% ipython --no-banner

In [1]: import numpy as np

In [2]: import numpy.linalg as la

In [3]: np.set_printoptions(precision=2, suppress=True, linewidth=140)

In [4]: def rnd(a):
   ...:     return np.round(a, 2) + 0
   ...: 

In [5]: J = np.array([[1.0, -2.0, 1.0, -2.0],
   ...:     [2.0, 6.0, -2.0, 4.0],
   ...:     [0.0, -2.0, 2.0, -2.0],
   ...:     [-2.0, -6.0, 2.0, -4.0]])

In [6]: print(J)
[[ 1. -2.  1. -2.]
 [ 2.  6. -2.  4.]
 [ 0. -2.  2. -2.]
 [-2. -6.  2. -4.]]

In [7]: # looks like rank 3

In [8]: rng = np.random.default_rng(77)

In [9]: z = rng.permutation(4)

In [10]: z
Out[10]: array([0, 3, 2, 1])

In [11]: A2 = J[z][:, z]

In [12]: np.diag(A2)
Out[12]: array([ 1., -4.,  2.,  6.])

In [13]: A2
Out[13]: 
array([[ 1., -2.,  1., -2.],
       [-2., -4.,  2., -6.],
       [ 0., -2.,  2., -2.],
       [ 2.,  4., -2.,  6.]])

In [14]: rnd(la.det(A2)), rnd(la.det(J[z]))
Out[14]: (np.float64(0.0), np.float64(0.0))

In [15]: u, r1 = J[0], J[2]

In [16]: u @ u
Out[16]: np.float64(10.0)

In [17]: u @ r1
Out[17]: np.float64(10.0)

In [18]: pr = (u @ r1) / (u @ u) * u

In [19]: np.outer(u, r1)
Out[19]: 
array([[ 0., -2.,  2., -2.],
       [-0.,  4., -4.,  4.],
       [ 0., -2.,  2., -2.],
       [-0.,  4., -4.,  4.]])

In [20]: data = np.array([[0.0, 0.0, 0.0, 0.0, 0.0, 1.0, 0.0, 0.0],
    ...:     [0.0, 1.0, 0.0, 0.0, 0.0, 0.0, 0.0, 0.0],
    ...:     [0.0, 0.0, 1.0, 0.0, 0.0, 0.0, 0.0, 0.0],
    ...:     [0.0, 0.0, 0.0, 1.0, 0.0, 0.0, 0.0, 0.0],
    ...:     [0.0, 0.0, 0.0, 0.0, 1.0, 0.0, 0.0, 0.0],
    ...:     [-1.0, 0.0, 0.0, 0.0, 0.0, 0.0, 0.0, 0.0],
    ...:     [0.0, 0.0, 0.0, 0.0, 0.0, 0.0, 1.0, 0.0],
    ...:     [0.0, 0.0, 0.0, 0.0, 0.0, 0.0, 0.0, 1.0]])

In [21]: data
Out[21]: 
array([[ 0.,  0.,  0.,  0.,  0.,  1.,  0.,  0.],
       [ 0.,  1.,  0.,  0.,  0.,  0.,  0.,  0.],
       [ 0.,  0.,  1.,  0.,  0.,  0.,  0.,  0.],
       [ 0.,  0.,  0.,  1.,  0.,  0.,  0.,  0.],
       [ 0.,  0.,  0.,  0.,  1.,  0.,  0.,  0.],
       [-1.,  0.,  0.,  0.,  0.,  0.,  0.,  0.],
       [ 0.,  0.,  0.,  0.,  0.,  0.,  1.,  0.],
       [ 0.,  0.,  0.,  0.,  0.,  0.,  0.,  1.]])

In [22]: rnd(la.det(data))
Out[22]: np.float64(1.0)

In [23]: np.flatnonzero(la.matrix_power((data != 0) + (data.T != 0) + np.eye(8), 8)[0])
Out[23]: array([0, 5])

In [24]: A2 = J + rng.integers(-2, 3, (4, 3)) @ rng.integers(-2, 3, (3, 4))

In [25]: A2
Out[25]: 
array([[  1.,  -3.,   4.,  -2.],
       [ -1.,  13.,  -9.,   3.],
       [  0.,  -7.,   4.,  -3.],
       [  0., -10.,   9.,  -3.]])

In [26]: la.matrix_rank(A2 - J, tol=1e-8)
Out[26]: np.int64(3)

In [27]: z = rng.permutation(8)

In [28]: z
Out[28]: array([6, 4, 7, 0, 3, 2, 5, 1])

In [29]: A2 = data[z][:, z]

In [30]: rnd(la.det(A2)), rnd(la.det(data[z]))
Out[30]: (np.float64(1.0), np.float64(-1.0))

In [31]: rnd(np.sort(np.abs(la.eigvals(A2))))
Out[31]: array([1., 1., 1., 1., 1., 1., 1., 1.])

In [32]: np.allclose(A2, data)
Out[32]: False

In [33]: data.T @ data
Out[33]: 
array([[1., 0., 0., 0., 0., 0., 0., 0.],
       [0., 1., 0., 0., 0., 0., 0., 0.],
       [0., 0., 1., 0., 0., 0., 0., 0.],
       [0., 0., 0., 1., 0., 0., 0., 0.],
       [0., 0., 0., 0., 1., 0., 0., 0.],
       [0., 0., 0., 0., 0., 1., 0., 0.],
       [0., 0., 0., 0., 0., 0., 1., 0.],
       [0., 0., 0., 0., 0., 0., 0., 1.]])

In [34]: print(data @ data.T)
[[1. 0. 0. 0. 0. 0. 0. 0.]
 [0. 1. 0. 0. 0. 0. 0. 0.]
 [0. 0. 1. 0. 0. 0. 0. 0.]
 [0. 0. 0. 1. 0. 0. 0. 0.]
 [0. 0. 0. 0. 1. 0. 0. 0.]
 [0. 0. 0. 0. 0. 1. 0. 0.]
 [0. 0. 0. 0. 0. 0. 1. 0.]
 [0. 0. 0. 0. 0. 0. 0. 1.]]

In [35]: A2 = np.array([[-3, -3], [-3, 4]])

In [36]: arr = np.tile(A2, (2, 2))

In [37]: arr
Out[37]: 
array([[-3, -3, -3, -3],
       [-3,  4, -3,  4],
       [-3, -3, -3, -3],
       [-3,  4, -3,  4]])

In [38]: # column 2 repeats column 0

In [39]: u, r1 = arr[0], arr[2]

In [40]: u @ r1
Out[40]: np.int64(36)

In [41]: pr = (u @ r1) / (u @ u) * u

In [42]: print(pr)
[-3. -3. -3. -3.]

In [43]: print(la.matrix_rank(np.outer(u, r1)))
1

In [44]: X = np.load("data.npy")

In [45]: X
Out[45]: 
array([[ 0,  0,  0,  0,  0,  0,  0,  0,  0,  0],
       [ 0,  9, 15,  9,  3,  6,  0, 12,  0,  0],
       [ 3, 11, 17, 11,  6,  7,  2, 14,  0,  2],
       [ 9, 12, 16, 12, 11,  7,  6, 14,  0,  6]])

In [46]: # column 3 repeats column 1

In [47]: X.reshape(-1, 2)
Out[47]: 
array([[ 0,  0],
       [ 0,  0],
       [ 0,  0],
       [ 0,  0],
       [ 0,  0],
       [ 0,  9],
       [15,  9],
       [ 3,  6],
       [ 0, 12],
       [ 0,  0],
       [ 3, 11],
       [17, 11],
       [ 6,  7],
       [ 2, 14],
       [ 0,  2],
       [ 9, 12],
       [16, 12],
       [11,  7],
       [ 6, 14],
       [ 0,  6]])

In [48]: X.reshape(4, 11)
ValueError: cannot reshape array of size 40 into shape (4,11)


In [49]: X.ravel(order="F")
Out[49]: 
array([ 0,  0,  3,  9,  0,  9, 11, 12,  0, 15, 17, 16,  0,  9, 11, 12,  0,  3,  6, 11,  0,  6,  7,  7,  0,  0,  2,  6,  0, 12, 14, 14,  0,
        0,  0,  0,  0,  0,  2,  6])

In [50]: X.reshape(2, -1)
Out[50]: 
array([[ 0,  0,  0,  0,  0,  0,  0,  0,  0,  0,  0,  9, 15,  9,  3,  6,  0, 12,  0,  0],
       [ 3, 11, 17, 11,  6,  7,  2, 14,  0,  2,  9, 12, 16, 12, 11,  7,  6, 14,  0,  6]])

In [51]: t3 = X.reshape(4, 2, -1)

In [52]: np.einsum("ihd,jhd->hij", t3, t3).shape
Out[52]: (2, 4, 4)

In [53]: t3.sum(axis=1)
Out[53]: 
array([[ 0,  0,  0,  0,  0],
       [ 6,  9, 27,  9,  3],
       [10, 13, 31, 11,  8],
       [16, 18, 30, 12, 17]])

In [54]: x = np.array([-9, -5, 7, -8, -9, 5, -5, -8, 6, -4])

In [55]: a = np.maximum(X @ x, 0)

In [56]: np.maximum(X @ (3 * x), 0)
Out[56]: array([0, 0, 0, 0])

In [57]: A = np.load("layer16.npy")

In [58]: print(A)
[[ 5  5  5  5  5  5  5  5  5  5]
 [ 5 10 10 10 10 10 10 10 10 10]
 [ 5 10 15 15 15 15 15 15 15 15]
 [ 5 10 15 20 20 20 20 20 20 20]
 [ 5 10 15 20 25 25 25 25 25 25]
 [ 5 10 15 20 25 30 30 30 30 30]
 [ 5 10 15 20 25 30 35 35 35 35]
 [ 5 10 15 20 25 30 35 40 40 40]
 [ 5 10 15 20 25 30 35 40 45 45]
 [ 5 10 15 20 25 30 35 40 45 50]]

In [59]: rnd(np.sort(np.abs(la.eigvals(A))))
Out[59]: array([  1.28,   1.37,   1.54,   1.83,   2.33,   3.22,   5.  ,   9.37,  25.24, 223.83])

In [60]: A @ A
Out[60]: 
array([[ 250,  475,  675,  850, 1000, 1125, 1225, 1300, 1350, 1375],
       [ 475,  925, 1325, 1675, 1975, 2225, 2425, 2575, 2675, 2725],
       [ 675, 1325, 1925, 2450, 2900, 3275, 3575, 3800, 3950, 4025],
       [ 850, 1675, 2450, 3150, 3750, 4250, 4650, 4950, 5150, 5250],
       [1000, 1975, 2900, 3750, 4500, 5125, 5625, 6000, 6250, 6375],
       [1125, 2225, 3275, 4250, 5125, 5875, 6475, 6925, 7225, 7375],
       [1225, 2425, 3575, 4650, 5625, 6475, 7175, 7700, 8050, 8225],
       [1300, 2575, 3800, 4950, 6000, 6925, 7700, 8300, 8700, 8900],
       [1350, 2675, 3950, 5150, 6250, 7225, 8050, 8700, 9150, 9375],
       [1375, 2725, 4025, 5250, 6375, 7375, 8225, 8900, 9375, 9625]])

In [61]: la.matrix_power(A, 2)
Out[61]: 
array([[ 250,  475,  675,  850, 1000, 1125, 1225, 1300, 1350, 1375],
       [ 475,  925, 1325, 1675, 1975, 2225, 2425, 2575, 2675, 2725],
       [ 675, 1325, 1925, 2450, 2900, 3275, 3575, 3800, 3950, 4025],
       [ 850, 1675, 2450, 3150, 3750, 4250, 4650, 4950, 5150, 5250],
       [1000, 1975, 2900, 3750, 4500, 5125, 5625, 6000, 6250, 6375],
       [1125, 2225, 3275, 4250, 5125, 5875, 6475, 6925, 7225, 7375],
       [1225, 2425, 3575, 4650, 5625, 6475, 7175, 7700, 8050, 8225],
       [1300, 2575, 3800, 4950, 6000, 6925, 7700, 8300, 8700, 8900],
       [1350, 2675, 3950, 5150, 6250, 7225, 8050, 8700, 9150, 9375],
       [1375, 2725, 4025, 5250, 6375, 7375, 8225, 8900, 9375, 9625]])

In [62]: th = np.radians(90)

In [63]: r_ = np.eye(10)

In [64]: r_[5, 5] = r_[0, 0] = np.cos(th)

In [65]: r_[5, 0], r_[0, 5] = -np.sin(th), np.sin(th)

In [66]: rnd(r_)
Out[66]: 
array([[ 0.,  0.,  0.,  0.,  0.,  1.,  0.,  0.,  0.,  0.],
       [ 0.,  1.,  0.,  0.,  0.,  0.,  0.,  0.,  0.,  0.],
       [ 0.,  0.,  1.,  0.,  0.,  0.,  0.,  0.,  0.,  0.],
       [ 0.,  0.,  0.,  1.,  0.,  0.,  0.,  0.,  0.,  0.],
       [ 0.,  0.,  0.,  0.,  1.,  0.,  0.,  0.,  0.,  0.],
       [-1.,  0.,  0.,  0.,  0.,  0.,  0.,  0.,  0.,  0.],
       [ 0.,  0.,  0.,  0.,  0.,  0.,  1.,  0.,  0.,  0.],
       [ 0.,  0.,  0.,  0.,  0.,  0.,  0.,  1.,  0.,  0.],
       [ 0.,  0.,  0.,  0.,  0.,  0.,  0.,  0.,  1.,  0.],
       [ 0.,  0.,  0.,  0.,  0.,  0.,  0.,  0.,  0.,  1.]])

In [67]: A2 = A @ r_.T

In [68]: rnd(A2)
Out[68]: 
array([[ 5.,  5.,  5.,  5.,  5., -5.,  5.,  5.,  5.,  5.],
       [10., 10., 10., 10., 10., -5., 10., 10., 10., 10.],
       [15., 10., 15., 15., 15., -5., 15., 15., 15., 15.],
       [20., 10., 15., 20., 20., -5., 20., 20., 20., 20.],
       [25., 10., 15., 20., 25., -5., 25., 25., 25., 25.],
       [30., 10., 15., 20., 25., -5., 30., 30., 30., 30.],
       [30., 10., 15., 20., 25., -5., 35., 35., 35., 35.],
       [30., 10., 15., 20., 25., -5., 35., 40., 40., 40.],
       [30., 10., 15., 20., 25., -5., 35., 40., 45., 45.],
       [30., 10., 15., 20., 25., -5., 35., 40., 45., 50.]])

In [69]: ev, V = la.eigh(A)

In [70]: np.unique(ev.round(6) + 0, return_counts=True)[1]
Out[70]: array([1, 1, 1, 1, 1, 1, 1, 1, 1, 1])

In [71]: (ev > 1e-8).sum(), (ev < -1e-8).sum()
Out[71]: (np.int64(10), np.int64(0))

In [72]: ev, V = la.eigh(A)

In [73]: x = np.array([9, 8, 9, 1, 3, 2, 3, 9, 3, 9])

In [74]: rnd(V * np.maximum(ev, 0) @ V.T)
Out[74]: 
array([[ 5.,  5.,  5.,  5.,  5.,  5.,  5.,  5.,  5.,  5.],
       [ 5., 10., 10., 10., 10., 10., 10., 10., 10., 10.],
       [ 5., 10., 15., 15., 15., 15., 15., 15., 15., 15.],
       [ 5., 10., 15., 20., 20., 20., 20., 20., 20., 20.],
       [ 5., 10., 15., 20., 25., 25., 25., 25., 25., 25.],
       [ 5., 10., 15., 20., 25., 30., 30., 30., 30., 30.],
       [ 5., 10., 15., 20., 25., 30., 35., 35., 35., 35.],
       [ 5., 10., 15., 20., 25., 30., 35., 40., 40., 40.],
       [ 5., 10., 15., 20., 25., 30., 35., 40., 45., 45.],
       [ 5., 10., 15., 20., 25., 30., 35., 40., 45., 50.]])

In [75]: (np.sign(V[:, -1].round(6)) == np.sign(V[0, -1].round(6))).astype(int)
Out[75]: array([1, 1, 1, 1, 1, 1, 1, 1, 1, 1])

In [76]: rnd(x @ A @ x / (x @ x)), rnd(ev[0]), rnd(ev[-1])
Out[76]: (np.float64(125.3), np.float64(1.28), np.float64(223.83))

In [77]: m1 = np.array([[5.0, 4.0, 0.0, 4.0, 0.0],
    ...:     [4.0, 5.0, 0.0, 4.0, 0.0],
    ...:     [0.0, 0.0, 5.0, 0.0, 4.0],
    ...:     [4.0, 4.0, 0.0, 5.0, 0.0],
    ...:     [0.0, 0.0, 4.0, 0.0, 5.0]])

In [78]: m1
Out[78]: 
array([[5., 4., 0., 4., 0.],
       [4., 5., 0., 4., 0.],
       [0., 0., 5., 0., 4.],
       [4., 4., 0., 5., 0.],
       [0., 0., 4., 0., 5.]])

In [79]: # symmetric

In [80]: A2 = np.array([[0, 2], [1, 0], [-2, 1], [1, -2], [-2, -2]])

In [81]: la.matrix_rank(np.vstack([m1, A2.T]))
Out[81]: np.int64(5)

In [82]: la.matrix_rank(m1 @ A2)
Out[82]: np.int64(2)

In [83]: print(np.einsum("ij->j", m1))
[13. 13.  9. 13.  9.]

In [84]: K = np.load("mat.npy")

In [85]: K
Out[85]: 
array([[ 0.,  2., -2., -2.],
       [ 2.,  0.,  0.,  0.],
       [-2.,  0.,  0.,  0.],
       [-2.,  0.,  0.,  0.]])

In [86]: r = la.matrix_rank(K)

In [87]: r
Out[87]: np.int64(2)

In [88]: ns = la.svd(K)[2][r:].T

In [89]: [int(la.matrix_rank(K[:, :j + 1])) for j in range(4)]
Out[89]: [1, 2, 2, 2]

In [90]: A2 = K / la.norm(K, axis=1, keepdims=True)

In [91]: C2 = A2 @ A2.T

In [92]: C2[3]
Out[92]: array([ 0., -1.,  1.,  1.])

In [93]: rnd(la.norm(A2, axis=1))
Out[93]: array([1., 1., 1., 1.])

In [94]: print(np.degrees(np.arccos(np.clip(C2[3, 0], -1, 1))))
90.0

In [95]: np.argwhere(np.triu(np.abs(C2) > 0.95, 1))
Out[95]: 
array([[1, 2],
       [1, 3],
       [2, 3]])

In [96]: (np.abs(C2) > 0.9).astype(int)
Out[96]: 
array([[1, 0, 0, 0],
       [0, 1, 1, 1],
       [0, 1, 1, 1],
       [0, 1, 1, 1]])
